>>> import numpy as np
>>> np.set_printoptions(precision=2, suppress=True, linewidth=140)
>>> E = np.load("data.npy")
>>> print(E)
[[ 1.59 -0.79  0.08]
 [ 2.22 -0.52 -0.43]
 [-0.58  0.1  -0.03]
 [ 0.61  0.13 -0.3 ]]
>>> P = E @ np.linalg.solve(E.T @ E, E.T)
>>> print(np.round(np.linalg.eigvalsh(P), 2) + 0)
[0. 1. 1. 1.]
>>> print(P)
[[ 0.8   0.2  -0.13 -0.32]
 [ 0.2   0.81  0.13  0.32]
 [-0.13  0.13  0.91 -0.21]
 [-0.32  0.32 -0.21  0.48]]
>>> print(np.round((np.eye(4) - P) @ E, 2) + 0)
[[0. 0. 0.]
 [0. 0. 0.]
 [0. 0. 0.]
 [0. 0. 0.]]
>>> print(round(float(np.trace(P)), 2))
3.0
>>> print(np.diag(P))
[0.8  0.81 0.91 0.48]
>>> print(np.allclose(P @ P, P))
True
>>> print(P @ E[:, 1])
[-0.79 -0.52  0.1   0.13]
>>> M = np.load("w.npy")
>>> print(M)
[[-1 -2  2]
 [-2 -1 -2]
 [ 2 -2 -1]]
>>> # symmetric, so the eigenvalues are real
>>> Y = M / np.linalg.norm(M, axis=1, keepdims=True)
>>> cov = Y @ Y.T
>>> print(np.argwhere(np.triu(np.abs(cov) > 0.95, 1)))
[]
>>> print(np.degrees(np.arccos(np.clip(cov[0, 2], -1, 1))))
90.0
>>> print((cov - 2 * np.eye(3)).round(6).argmax(axis=1))
[1 0 0]
>>> J = np.loadtxt("arr.csv", delimiter=",")
>>> print(J)
[[0.5  0.12 0.38]
 [0.4  0.4  0.2 ]
 [0.   0.33 0.67]]
>>> # rows sum to 1
>>> print(np.linalg.matrix_power(J, 100))
[[0.24 0.3  0.46]
 [0.24 0.3  0.46]
 [0.24 0.3  0.46]]
>>> print(np.linalg.matrix_power(J, 2))
[[0.3  0.23 0.47]
 [0.36 0.27 0.37]
 [0.13 0.35 0.51]]
>>> print(J @ np.ones(3))
[1. 1. 1.]
>>> print(J.sum(axis=1))
[1. 1. 1.]
>>> pr = np.eye(3)[0]
>>> for _ in range(4):
...     pr = pr @ J
...     print(pr.round(2))
... 
[0.5  0.12 0.38]
[0.3  0.23 0.47]
[0.24 0.28 0.47]
[0.23 0.3  0.47]
>>> rng = np.random.default_rng(950212)
>>> lab = rng.permutation(3)
>>> print(lab)
[1 2 0]
>>> Y = J[lab][:, lab]
>>> print(round(float(np.linalg.det(Y)), 2), round(float(np.linalg.det(J[lab])), 2))
0.12 0.12
>>> print(Y)
[[0.4  0.2  0.4 ]
 [0.33 0.67 0.  ]
 [0.12 0.38 0.5 ]]
>>> print(np.sort(np.abs(np.linalg.eigvals(Y))))
[0.34 0.34 1.  ]
